% ipython --no-banner

In [1]: import numpy as np

In [2]: from numpy import linalg as LA

In [3]: np.set_printoptions(precision=2, suppress=True, linewidth=100)

In [4]: cent = np.sign(np.array([[1, 3, 2, 0], [1, 2, 1, 3], [3, 1, 2, 2], [1, 2, 0, 0]]))

In [5]: A2 = (np.tril(cent, -1) + np.eye(4)) @ (np.triu(cent, 1) + np.eye(4))

In [6]: ev = np.array([3, 1, 0, 2])

In [7]: arr = np.rint(A2 * ev @ LA.inv(A2)) + 0

In [8]: arr
Out[8]: 
array([[ 5., -4., -1.,  3.],
       [ 4., -4., -2.,  5.],
       [ 4., -6., -2.,  7.],
       [ 4., -6., -2.,  7.]])

In [9]: Uu, s, VT = LA.svd(arr)

In [10]: V = VT[:(s > 1e-8).sum()]

In [11]: rng = np.random.default_rng(845)

In [12]: x0 = arr[2] + -2 * arr[0] + rng.integers(2) * np.eye(4)[0]

In [13]: x0
Out[13]: array([-6.,  2.,  0.,  1.])

In [14]: np.diag(V.T @ V)
Out[14]: array([0.94, 0.78, 0.5 , 0.78])

In [15]: np.allclose(V.T @ V @ x0, x0)
Out[15]: True

In [16]: LA.matrix_rank(np.vstack([arr, x0]))
Out[16]: np.int64(3)

In [17]: print(V.T @ V)
[[ 0.94 -0.11 -0.17 -0.11]
 [-0.11  0.78 -0.33 -0.22]
 [-0.17 -0.33  0.5  -0.33]
 [-0.11 -0.22 -0.33  0.78]]

In [18]: r = LA.matrix_rank(arr)

In [19]: r
Out[19]: np.int64(3)

In [20]: null = LA.svd(arr)[2][r:].T

In [21]: np.round(arr @ null, 2) + 0
Out[21]: 
array([[0.],
       [0.],
       [0.],
       [0.]])

In [22]: [int(LA.matrix_rank(np.delete(arr, i, axis=0))) for i in range(4)]
Out[22]: [2, 2, 3, 3]

In [23]: Uu, s, VT = LA.svd(arr)

In [24]: np.argmax(s[:-1] / (s[1:] + 1e-6)) + 1
Out[24]: np.int64(3)

In [25]: s.round(2) + 0
Out[25]: array([17.73,  2.63,  0.77,  0.  ])

In [26]: A2 = Uu[:, :3] @ np.diag(s[:3]) @ VT[:3]

In [27]: round(np.abs(arr - A2).max(), 2)
Out[27]: np.float64(0.0)

In [28]: round(float(LA.norm(arr - A2, 2)), 2), round(float(s[3]), 2)
Out[28]: (0.0, 0.0)

In [29]: print(np.round(LA.norm(arr - A2) / LA.norm(arr), 2))
0.0

In [30]: arr @ LA.pinv(arr) @ arr
Out[30]: 
array([[ 5., -4., -1.,  3.],
       [ 4., -4., -2.,  5.],
       [ 4., -6., -2.,  7.],
       [ 4., -6., -2.,  7.]])

In [31]: np.round(np.trace(LA.pinv(arr) @ arr), 2)
Out[31]: np.float64(3.0)

In [32]: K = np.loadtxt("sample6.csv", delimiter=",")

In [33]: K
Out[33]: 
array([[-14.06, -18.75,   4.1 , -13.96,  -4.  ,  11.04, -10.98, -20.  , -38.03],
       [  4.04,   4.82,   4.03,  10.17, -34.07, -20.85, -39.18,   0.05,  24.05],
       [ -1.93,   7.96, -11.99,  22.09,   7.99, -16.01,   7.99,  24.14,  13.92],
       [ -7.11, -10.83,   8.19,  -3.87, -35.06,  -8.86, -45.03, -18.  ,  -8.91],
       [ -5.09, -10.02,   9.97,  -4.87, -40.08,  -9.91, -49.96, -20.03,  -5.01],
       [  0.94,   4.95,   0.04,  16.06, -30.8 , -24.86, -36.87,   6.11,  22.97],
       [  0.08,   2.97,  -2.05,   9.02,  -9.01, -11.02, -10.83,   5.95,  10.12]])

In [34]: Uu, s, VT = LA.svd(K)

In [35]: print(s)
[120.41  81.95  23.85   0.26   0.18   0.09   0.05]

In [36]: np.argmax(s[:-1] / (s[1:] + 1e-6)) + 1
Out[36]: np.int64(3)

In [37]: A2 = Uu[:, :3] @ np.diag(s[:3]) @ VT[:3]

In [38]: np.round(LA.norm(K - A2) / LA.norm(K), 2)
Out[38]: np.float64(0.0)

In [39]: round(np.abs(K - A2).max(), 2)
Out[39]: np.float64(0.1)

In [40]: round(LA.norm(K - A2, 2), 2), round(s[3], 2)
Out[40]: (np.float64(0.26), np.float64(0.26))

In [41]: E = np.load("data.npy")

In [42]: E
Out[42]: 
array([[1, 0, 0, 0, 0],
       [2, 1, 0, 0, 0],
       [5, 1, 1, 0, 0],
       [5, 5, 5, 1, 0],
       [2, 5, 5, 5, 1]])

In [43]: Uu, s, VT = LA.svd(E)

In [44]: print(np.argmax(s[:-1] / (s[1:] + 1e-6)) + 1)
4

In [45]: A2 = Uu[:, :4] @ np.diag(s[:4]) @ VT[:4]

In [46]: LA.matrix_rank(A2)
Out[46]: np.int64(4)

In [47]: print(A2.round(2) + 0)
[[1.   0.   0.   0.   0.01]
 [2.   1.   0.   0.   0.  ]
 [5.   1.   1.   0.   0.  ]
 [5.   5.   5.   1.   0.  ]
 [2.   5.   5.   5.   1.  ]]

In [48]: round(float(LA.norm(E - A2, 2)), 2), round(s[4], 2)
Out[48]: (0.01, np.float64(0.01))

In [49]: round(np.abs(E - A2).max(), 2)
Out[49]: np.float64(0.01)

In [50]: W0 = np.load("out6.npy")

In [51]: W0.round(2) + 0
Out[51]: 
array([[-0.35, -0.16, -0.29, -0.4 ,  0.29, -0.35, -0.33,  0.15,  0.52,  0.05, -0.07],
       [-0.7 , -0.28, -0.2 ,  0.36, -0.13,  0.34,  0.04,  0.03, -0.12,  0.07, -0.33],
       [ 0.3 , -0.18, -0.42,  0.17, -0.46,  0.03, -0.28, -0.11,  0.21, -0.57, -0.08],
       [ 0.4 , -0.36, -0.43,  0.22,  0.29, -0.16, -0.13,  0.26, -0.38,  0.35, -0.11],
       [ 0.03,  0.3 ,  0.35,  0.32, -0.13,  0.04, -0.55,  0.57,  0.11,  0.08, -0.14],
       [-0.27,  0.39, -0.12,  0.2 , -0.02, -0.56, -0.29, -0.38, -0.42, -0.07,  0.02],
       [ 0.08, -0.3 ,  0.45, -0.01,  0.23, -0.28,  0.09, -0.04, -0.1 , -0.38, -0.64],
       [ 0.05, -0.04,  0.03, -0.62, -0.47,  0.12, -0.28, -0.09, -0.3 ,  0.3 , -0.33],
       [-0.03,  0.26, -0.17, -0.26,  0.5 ,  0.49, -0.25,  0.07, -0.32, -0.43, -0.02],
       [-0.19, -0.55,  0.31, -0.08, -0.08, -0.07, -0.26,  0.12, -0.29, -0.2 ,  0.59],
       [ 0.13, -0.18,  0.21,  0.21,  0.25,  0.27, -0.44, -0.63,  0.23,  0.27,  0.  ]])

In [52]: # orthonormal columns

In [53]: np.round((W0 + W0.T) / 2, 2) + 0
Out[53]: 
array([[-0.35, -0.43,  0.  ,  0.  ,  0.16, -0.31, -0.12,  0.1 ,  0.24, -0.07,  0.03],
       [-0.43, -0.28, -0.19,  0.  ,  0.08,  0.37, -0.13, -0.01,  0.07, -0.24, -0.25],
       [ 0.  , -0.19, -0.42, -0.13, -0.05, -0.05,  0.09, -0.04,  0.02, -0.13,  0.07],
       [ 0.  ,  0.  , -0.13,  0.22,  0.3 ,  0.02, -0.07, -0.18, -0.32,  0.14,  0.05],
       [ 0.16,  0.08, -0.05,  0.3 , -0.13,  0.01, -0.16,  0.05,  0.3 ,  0.  ,  0.06],
       [-0.31,  0.37, -0.05,  0.02,  0.01, -0.56, -0.29, -0.13,  0.04, -0.07,  0.15],
       [-0.12, -0.13,  0.09, -0.07, -0.16, -0.29,  0.09, -0.16, -0.17, -0.32, -0.54],
       [ 0.1 , -0.01, -0.04, -0.18,  0.05, -0.13, -0.16, -0.09, -0.12,  0.21, -0.48],
       [ 0.24,  0.07,  0.02, -0.32,  0.3 ,  0.04, -0.17, -0.12, -0.32, -0.36,  0.11],
       [-0.07, -0.24, -0.13,  0.14,  0.  , -0.07, -0.32,  0.21, -0.36, -0.2 ,  0.43],
       [ 0.03, -0.25,  0.07,  0.05,  0.06,  0.15, -0.54, -0.48,  0.11,  0.43,  0.  ]])

In [54]: np.sort(np.abs(LA.eigvals(W0)))
Out[54]: array([1., 1., 1., 1., 1., 1., 1., 1., 1., 1., 1.])

In [55]: np.allclose(W0 @ W0.T, W0.T @ W0)
Out[55]: True

In [56]: round(float(np.trace(W0)), 2)
Out[56]: -2.03

In [57]: LA.matrix_power(W0, 3)
Out[57]: 
array([[-0.46,  0.1 , -0.14,  0.2 , -0.39, -0.12, -0.41, -0.55, -0.11, -0.11, -0.24],
       [-0.03, -0.71,  0.07,  0.09, -0.14, -0.38,  0.1 , -0.01,  0.42,  0.26, -0.25],
       [-0.54, -0.03,  0.69,  0.16,  0.18,  0.11, -0.13,  0.35, -0.08, -0.06, -0.12],
       [ 0.09, -0.31,  0.25, -0.48, -0.35,  0.39, -0.36, -0.11,  0.16, -0.13,  0.37],
       [-0.3 ,  0.09,  0.22, -0.23,  0.06, -0.24,  0.36, -0.4 , -0.16,  0.45,  0.47],
       [ 0.29, -0.3 ,  0.13, -0.18,  0.34, -0.36, -0.36, -0.12, -0.61, -0.09, -0.09],
       [-0.29,  0.01, -0.2 , -0.71,  0.12,  0.16,  0.17,  0.03, -0.04,  0.06, -0.55],
       [ 0.2 , -0.11,  0.3 ,  0.17,  0.29,  0.38,  0.32, -0.61,  0.11, -0.24, -0.23],
       [-0.22, -0.5 , -0.31,  0.23, -0.14,  0.39,  0.28,  0.11, -0.52, -0.01,  0.13],
       [-0.36, -0.18, -0.38, -0.01,  0.61, -0.02, -0.21, -0.08,  0.32, -0.25,  0.34],
       [ 0.1 ,  0.02, -0.08,  0.16,  0.23,  0.4 , -0.41, -0.06,  0.02,  0.75, -0.11]])

In [58]: assert W0 == W0.T
---------------------------------------------------------------------------
ValueError                                Traceback (most recent call last)
Cell In[58], line 1
----> 1 assert W0 == W0.T

ValueError: The truth value of an array with more than one element is ambiguous. Use a.any() or a.all()

In [59]: np.round(np.abs(LA.eigvals(W0)).max(), 2)
Out[59]: np.float64(1.0)

In [60]: A2 = LA.inv(W0)

In [61]: round(float(LA.slogdet(W0)[0]), 2)
Out[61]: 1.0

In [62]: np.round(W0 @ A2, 2) + 0
Out[62]: 
array([[1., 0., 0., 0., 0., 0., 0., 0., 0., 0., 0.],
       [0., 1., 0., 0., 0., 0., 0., 0., 0., 0., 0.],
       [0., 0., 1., 0., 0., 0., 0., 0., 0., 0., 0.],
       [0., 0., 0., 1., 0., 0., 0., 0., 0., 0., 0.],
       [0., 0., 0., 0., 1., 0., 0., 0., 0., 0., 0.],
       [0., 0., 0., 0., 0., 1., 0., 0., 0., 0., 0.],
       [0., 0., 0., 0., 0., 0., 1., 0., 0., 0., 0.],
       [0., 0., 0., 0., 0., 0., 0., 1., 0., 0., 0.],
       [0., 0., 0., 0., 0., 0., 0., 0., 1., 0., 0.],
       [0., 0., 0., 0., 0., 0., 0., 0., 0., 1., 0.],
       [0., 0., 0., 0., 0., 0., 0., 0., 0., 0., 1.]])

In [63]: mat = np.load("arr.npy")

In [64]: mat
Out[64]: 
array([[ 0.99, -0.03,  0.1 , -0.59, -0.94],
       [ 0.94, -0.96, -0.6 ,  0.74,  1.  ],
       [-0.81,  0.06,  0.48,  0.98, -1.  ],
       [-1.  ,  0.62,  0.6 , -0.97,  0.81],
       [-1.  , -1.  ,  1.  , -1.  ,  1.  ],
       [ 0.99, -0.91, -0.73,  0.93,  0.99],
       [ 0.85, -0.32, -0.33,  0.02,  0.64],
       [ 0.86, -0.87,  0.74, -0.27, -0.27],
       [-1.  ,  0.83,  0.35, -0.14, -0.82],
       [ 0.93,  0.87, -0.85,  0.97, -1.  ],
       [ 1.  , -0.76,  0.7 ,  0.99, -1.  ],
       [-0.97, -0.85,  0.77, -0.79,  1.  ],
       [ 1.  , -0.92, -0.68,  0.98, -0.6 ]])

In [65]: A2 = np.array([[-2, 3, -1], [0, -1, 1], [-2, 0, 2], [-3, 1, 0], [-1, 2, -2]])

In [66]: np.einsum("ij->j", mat)
Out[66]: array([ 2.78, -4.24,  1.55,  1.85, -0.19])

In [67]: LA.matrix_rank(mat @ A2)
Out[67]: np.int64(3)

In [68]: q, Rm = LA.qr(mat)

In [69]: np.round(q.T @ q, 2) + 0
Out[69]: 
array([[1., 0., 0., 0., 0.],
       [0., 1., 0., 0., 0.],
       [0., 0., 1., 0., 0.],
       [0., 0., 0., 1., 0.],
       [0., 0., 0., 0., 1.]])

In [70]: np.allclose(Rm.T @ Rm, mat.T @ mat)
Out[70]: True

In [71]: q.round(2) + 0
Out[71]: 
array([[-0.29,  0.1 , -0.34, -0.37, -0.4 ],
       [-0.27, -0.27,  0.27,  0.05,  0.28],
       [ 0.24, -0.07, -0.06,  0.67, -0.11],
       [ 0.29,  0.13, -0.19, -0.16,  0.46],
       [ 0.29, -0.5 , -0.09, -0.15, -0.06],
       [-0.29, -0.24,  0.32,  0.1 ,  0.31],
       [-0.25, -0.03,  0.01, -0.19,  0.27],
       [-0.25, -0.24, -0.51, -0.09,  0.01],
       [ 0.29,  0.21, -0.08,  0.17, -0.18],
       [-0.27,  0.44,  0.05,  0.17,  0.05],
       [-0.29, -0.18, -0.55,  0.47,  0.18],
       [ 0.28, -0.44,  0.  , -0.1 , -0.03],
       [-0.29, -0.25,  0.29,  0.14, -0.54]])

In [72]: Rm
Out[72]: 
array([[-3.43,  0.99,  1.37, -1.68,  0.69],
       [ 0.  ,  2.57, -0.88,  0.22, -1.61],
       [ 0.  ,  0.  , -1.7 ,  0.86,  1.26],
       [ 0.  ,  0.  ,  0.  ,  2.15, -1.51],
       [ 0.  ,  0.  ,  0.  ,  0.  ,  1.76]])

In [73]: data = np.array([[1.0, -0.83, -0.92, -0.91, -1.24, 0.04],
    ...:     [-0.83, -0.22, 0.05, -0.85, 1.19, 1.31],
    ...:     [-0.92, 0.05, 0.39, 0.32, -0.84, -0.37],
    ...:     [-0.91, -0.85, 0.32, 1.08, 0.83, -0.41],
    ...:     [-1.24, 1.19, -0.84, 0.83, 0.02, 0.82],
    ...:     [0.04, 1.31, -0.37, -0.41, 0.82, -2.27]])

In [74]: data
Out[74]: 
array([[ 1.  , -0.83, -0.92, -0.91, -1.24,  0.04],
       [-0.83, -0.22,  0.05, -0.85,  1.19,  1.31],
       [-0.92,  0.05,  0.39,  0.32, -0.84, -0.37],
       [-0.91, -0.85,  0.32,  1.08,  0.83, -0.41],
       [-1.24,  1.19, -0.84,  0.83,  0.02,  0.82],
       [ 0.04,  1.31, -0.37, -0.41,  0.82, -2.27]])

In [75]: # symmetric, so the eigenvalues are real

In [76]: ev, V = LA.eigh(data)

In [77]: V @ np.diag(ev) @ V.T
Out[77]: 
array([[ 1.  , -0.83, -0.92, -0.91, -1.24,  0.04],
       [-0.83, -0.22,  0.05, -0.85,  1.19,  1.31],
       [-0.92,  0.05,  0.39,  0.32, -0.84, -0.37],
       [-0.91, -0.85,  0.32,  1.08,  0.83, -0.41],
       [-1.24,  1.19, -0.84,  0.83,  0.02,  0.82],
       [ 0.04,  1.31, -0.37, -0.41,  0.82, -2.27]])

In [78]: print(ev)
[-3.   -2.   -1.    1.    1.99  3.  ]

In [79]: LA.eigvalsh(data @ data)
Out[79]: array([0.99, 1.  , 3.97, 4.01, 8.99, 9.02])

In [80]: np.round(V.T @ V, 2) + 0
Out[80]: 
array([[1., 0., 0., 0., 0., 0.],
       [0., 1., 0., 0., 0., 0.],
       [0., 0., 1., 0., 0., 0.],
       [0., 0., 0., 1., 0., 0.],
       [0., 0., 0., 0., 1., 0.],
       [0., 0., 0., 0., 0., 1.]])
